In [1]: import numpy as np

In [2]: np.set_printoptions(precision=3, suppress=True, linewidth=100, sign=" ")

In [3]: other = np.array([[-3, -1, 0, 0, -3, -3, -3, 3],
   ...:     [3, -1, -3, -2, 2, -1, 0, -2],
   ...:     [2, -3, -2, -2, 0, 1, 3, 0],
   ...:     [1, 3, 3, -3, 0, 0, 2, -1],
   ...:     [-2, 1, 2, 3, -2, -2, 2, 2],
   ...:     [2, -3, 2, 3, -2, -2, -3, -3],
   ...:     [0, 0, -2, 0, 1, 2, 0, 2],
   ...:     [-1, -2, 2, -3, -3, 3, -2, 2]])

In [4]: other[-1] = other[0]

In [5]: K = other + 0.1 * np.eye(8)

In [6]: K
Out[6]: 
array([[-2.9, -1. ,  0. ,  0. , -3. , -3. , -3. ,  3. ],
       [ 3. , -0.9, -3. , -2. ,  2. , -1. ,  0. , -2. ],
       [ 2. , -3. , -1.9, -2. ,  0. ,  1. ,  3. ,  0. ],
       [ 1. ,  3. ,  3. , -2.9,  0. ,  0. ,  2. , -1. ],
       [-2. ,  1. ,  2. ,  3. , -1.9, -2. ,  2. ,  2. ],
       [ 2. , -3. ,  2. ,  3. , -2. , -1.9, -3. , -3. ],
       [ 0. ,  0. , -2. ,  0. ,  1. ,  2. ,  0.1,  2. ],
       [-3. , -1. ,  0. ,  0. , -3. , -3. , -3. ,  3.1]])

In [7]: Uu, sigma, Vh = np.linalg.svd(K, full_matrices=False)

In [8]: round(float(np.sqrt((sigma ** 2).sum())), 3), np.round(np.linalg.norm(K), 3)
Out[8]: (16.884, np.float64(16.884))

In [9]: Uu.shape, sigma.shape, Vh.shape
Out[9]: ((8, 8), (8,), (8, 8))

In [10]: np.round(Uu.T @ K @ Vh.T, 3) + 0
Out[10]: 
array([[ 11.339,   0.   ,   0.   ,   0.   ,   0.   ,   0.   ,   0.   ,   0.   ],
       [  0.   ,   7.694,   0.   ,   0.   ,   0.   ,   0.   ,   0.   ,   0.   ],
       [  0.   ,   0.   ,   6.903,   0.   ,   0.   ,   0.   ,   0.   ,   0.   ],
       [  0.   ,   0.   ,   0.   ,   4.807,   0.   ,   0.   ,   0.   ,   0.   ],
       [  0.   ,   0.   ,   0.   ,   0.   ,   4.277,   0.   ,   0.   ,   0.   ],
       [  0.   ,   0.   ,   0.   ,   0.   ,   0.   ,   2.662,   0.   ,   0.   ],
       [  0.   ,   0.   ,   0.   ,   0.   ,   0.   ,   0.   ,   1.08 ,   0.   ],
       [  0.   ,   0.   ,   0.   ,   0.   ,   0.   ,   0.   ,   0.   ,   0.024]])

In [11]: np.cumsum(sigma ** 2) / np.sum(sigma ** 2)
Out[11]: array([ 0.451,  0.659,  0.826,  0.907,  0.971,  0.996,  1.   ,  1.   ])

In [12]: sigma / sigma[0]
Out[12]: array([ 1.   ,  0.679,  0.609,  0.424,  0.377,  0.235,  0.095,  0.002])

In [13]: sigma
Out[13]: array([ 11.339,   7.694,   6.903,   4.807,   4.277,   2.662,   1.08 ,   0.024])

In [14]: np.allclose(Uu * sigma @ Vh, K)
Out[14]: True

In [15]: (sigma > 1e-8).sum()
Out[15]: np.int64(8)

In [16]: np.abs(Uu[:, 0]).round(6).argmax()
Out[16]: np.int64(7)

In [17]: np.round(Vh @ Vh.T, 3) + 0
Out[17]: 
array([[ 1.,  0.,  0.,  0.,  0.,  0.,  0.,  0.],
       [ 0.,  1.,  0.,  0.,  0.,  0.,  0.,  0.],
       [ 0.,  0.,  1.,  0.,  0.,  0.,  0.,  0.],
       [ 0.,  0.,  0.,  1.,  0.,  0.,  0.,  0.],
       [ 0.,  0.,  0.,  0.,  1.,  0.,  0.,  0.],
       [ 0.,  0.,  0.,  0.,  0.,  1.,  0.,  0.],
       [ 0.,  0.,  0.,  0.,  0.,  0.,  1.,  0.],
       [ 0.,  0.,  0.,  0.,  0.,  0.,  0.,  1.]])

In [18]: np.diff(K, axis=0)
Out[18]: 
array([[ 5.9,  0.1, -3. , -2. ,  5. ,  2. ,  3. , -5. ],
       [-1. , -2.1,  1.1,  0. , -2. ,  2. ,  3. ,  2. ],
       [-1. ,  6. ,  4.9, -0.9,  0. , -1. , -1. , -1. ],
       [-3. , -2. , -1. ,  5.9, -1.9, -2. ,  0. ,  3. ],
       [ 4. , -4. ,  0. ,  0. , -0.1,  0.1, -5. , -5. ],
       [-2. ,  3. , -4. , -3. ,  3. ,  3.9,  3.1,  5. ],
       [-3. , -1. ,  2. ,  0. , -4. , -5. , -3.1,  1.1]])

In [19]: np.unravel_index(np.abs(K).argmax(), K.shape)
Out[19]: (np.int64(7), np.int64(7))

In [20]: K.mean(axis=0)
Out[20]: array([ 0.013, -0.613,  0.012, -0.113, -0.863, -0.988, -0.237,  0.512])

In [21]: np.count_nonzero(K)
Out[21]: np.int64(52)

In [22]: round(np.linalg.norm(K), 3)
Out[22]: np.float64(16.884)

In [23]: K.shape
Out[23]: (8, 8)

In [24]: np.abs(K).max()
Out[24]: np.float64(3.1)

In [25]: K.sum(axis=1)
Out[25]: array([-9.9, -3.9, -0.9,  5.1,  4.1, -5.9,  3.1, -9.9])

In [26]: np.linalg.rank(K)
---------------------------------------------------------------------------
AttributeError                            Traceback (most recent call last)
Cell In[26], line 1
----> 1 np.linalg.rank(K)

AttributeError: module 'numpy.linalg' has no attribute 'rank'

In [27]: np.allclose(K, K.T)
Out[27]: False

In [28]: round(np.abs(np.linalg.eigvals(K)).max(), 3)
Out[28]: np.float64(6.364)

In [29]: np.linalg.determinant(K)
---------------------------------------------------------------------------
AttributeError                            Traceback (most recent call last)
Cell In[29], line 1
----> 1 np.linalg.determinant(K)

AttributeError: module 'numpy.linalg' has no attribute 'determinant'

In [30]: (K + K.T) / 2
Out[30]: 
array([[-2.9,  1. ,  1. ,  0.5, -2.5, -0.5, -1.5,  0. ],
       [ 1. , -0.9, -3. ,  0.5,  1.5, -2. ,  0. , -1.5],
       [ 1. , -3. , -1.9,  0.5,  1. ,  1.5,  0.5,  0. ],
       [ 0.5,  0.5,  0.5, -2.9,  1.5,  1.5,  1. , -0.5],
       [-2.5,  1.5,  1. ,  1.5, -1.9, -2. ,  1.5, -0.5],
       [-0.5, -2. ,  1.5,  1.5, -2. , -1.9, -0.5, -3. ],
       [-1.5,  0. ,  0.5,  1. ,  1.5, -0.5,  0.1, -0.5],
       [ 0. , -1.5,  0. , -0.5, -0.5, -3. , -0.5,  3.1]])

In [31]: np.trace(K)
Out[31]: np.float64(-9.2)

In [32]: np.sort(np.abs(np.linalg.eigvals(K)))
Out[32]: array([ 0.1  ,  2.811,  2.811,  2.884,  2.884,  3.153,  6.364,  6.364])

In [33]: round(np.linalg.det(K), 3)
Out[33]: np.float64(838.826)
